% python3 -q
>>> import numpy as np
>>> import numpy.linalg as la
>>> np.set_printoptions(precision=2, suppress=True, linewidth=120)
>>> K = np.array([[2.0, -2.0, 0.0, 0.0, 0.0, 0.0],
...     [-2.0, 1.0, -2.0, 0.0, 0.0, 0.0],
...     [0.0, -2.0, 3.0, -2.0, 0.0, 0.0],
...     [0.0, 0.0, -2.0, 0.0, -2.0, 0.0],
...     [0.0, 0.0, 0.0, -2.0, 2.0, -2.0],
...     [0.0, 0.0, 0.0, 0.0, -2.0, 3.0]])
>>> out = K[0, 0] * K[1:] - np.outer(K[1:, 0], K[0])
>>> out
array([[ 0., -2., -4.,  0.,  0.,  0.],
       [ 0., -4.,  6., -4.,  0.,  0.],
       [ 0.,  0., -4.,  0., -4.,  0.],
       [ 0.,  0.,  0., -4.,  4., -4.],
       [ 0.,  0.,  0.,  0., -4.,  6.]])
>>> np.flatnonzero(~out.round(6).any(axis=1))
array([], dtype=int64)
>>> K[:, 0] / K[0, 0]
array([ 1., -1.,  0.,  0.,  0.,  0.])
>>> w, evecs = la.eigh(K)
>>> np.unique(w.round(6) + 0, return_counts=True)[1]
array([1, 1, 1, 1, 1, 1])
>>> w.sum(), np.trace(K)
(np.float64(11.0), np.float64(11.0))
>>> np.abs(evecs[:, -1])
array([0.22, 0.37, 0.62, 0.38, 0.42, 0.34])
>>> np.round(evecs.T @ K @ evecs, 2) + 0
array([[-2.27,  0.  ,  0.  ,  0.  ,  0.  ,  0.  ],
       [ 0.  , -0.92,  0.  ,  0.  ,  0.  ,  0.  ],
       [ 0.  ,  0.  ,  1.21,  0.  ,  0.  ,  0.  ],
       [ 0.  ,  0.  ,  0.  ,  2.89,  0.  ,  0.  ],
       [ 0.  ,  0.  ,  0.  ,  0.  ,  4.64,  0.  ],
       [ 0.  ,  0.  ,  0.  ,  0.  ,  0.  ,  5.45]])
>>> la.eigvalsh(K + -3 * np.eye(6))
array([-5.27, -3.92, -1.79, -0.11,  1.64,  2.45])
>>> rng = np.random.default_rng(554165)
>>> idx = rng.permutation(6)
>>> idx
array([3, 4, 0, 1, 5, 2])
>>> out = K[idx][:, idx]
>>> np.diag(out)
array([0., 2., 2., 1., 3., 3.])
>>> round(float(la.det(out)), 2), round(float(la.det(K[idx])), 2)
(184.0, -184.0)
>>> np.sort(np.abs(la.eigvals(out)))
array([0.92, 1.21, 2.27, 2.89, 4.64, 5.45])
>>> np.allclose(out, K)
False
>>> out
array([[ 0., -2.,  0.,  0.,  0., -2.],
       [-2.,  2.,  0.,  0., -2.,  0.],
       [ 0.,  0.,  2., -2.,  0.,  0.],
       [ 0.,  0., -2.,  1.,  0., -2.],
       [ 0., -2.,  0.,  0.,  3.,  0.],
       [-2.,  0.,  0., -2.,  0.,  3.]])
>>> O, Rm = la.qr(K)
>>> np.round(abs(Rm[0, 0]), 2), round(la.norm(K[:, 0]), 2)
(np.float64(2.83), np.float64(2.83))
>>> np.round(O @ Rm, 2) + 0
array([[ 2., -2.,  0.,  0.,  0.,  0.],
       [-2.,  1., -2.,  0.,  0.,  0.],
       [ 0., -2.,  3., -2.,  0.,  0.],
       [ 0.,  0., -2.,  0., -2.,  0.],
       [ 0.,  0.,  0., -2.,  2., -2.],
       [ 0.,  0.,  0.,  0., -2.,  3.]])
>>> np.round(np.trace(O @ O.T), 2)
np.float64(6.0)
>>> np.allclose(Rm.T @ Rm, K.T @ K)
True
>>> w, evecs = la.eigh(K)
>>> x0 = np.array([1, -9, 9, -4, -8, 9])
>>> (np.sign(evecs[:, -1].round(6)) == np.sign(evecs[0, -1].round(6))).astype(int)
array([1, 0, 1, 0, 1, 0])
>>> x0 @ K @ x0
np.float64(1361.0)
>>> arr = np.load("arr.npy")
>>> arr
array([[ 1, -2,  0],
       [-1, -3,  1],
       [-2, -5,  3],
       [-4, -7,  4],
       [-3, -5,  3],
       [-5, -6,  1],
       [-5, -6,  0],
       [-5, -5,  0],
       [-3, -4, -1],
       [-1, -4, -2],
       [ 0, -4,  0],
       [ 0, -5,  0],
       [-2, -7, -2]])
>>> out = np.array([[-1, 2], [1, -3], [-1, -2]])
>>> np.vstack([arr, out.T]).shape
(15, 3)
>>> la.matrix_rank(arr @ out)
np.int64(2)
>>> arr @ out
array([[-3,  8],
       [-3,  5],
       [-6,  5],
       [-7,  5],
       [-5,  3],
       [-2,  6],
       [-1,  8],
       [ 0,  5],
       [ 0,  8],
       [-1, 14],
       [-4, 12],
       [-5, 15],
       [-3, 21]])
>>> out.T @ arr.T
array([[-3, -3, -6, -7, -5, -2, -1,  0,  0, -1, -4, -5, -3],
       [ 8,  5,  5,  5,  3,  6,  8,  5,  8, 14, 12, 15, 21]])
>>> out @ arr
Traceback (most recent call last):
  File "<python-input-39>", line 1, in <module>
    out @ arr
    ~~~~^~~~~
ValueError: matmul: Input operand 1 has a mismatch in its core dimension 0, with gufunc signature (n?,k),(k,m?)->(n?,m?) (size 13 is different from 2)
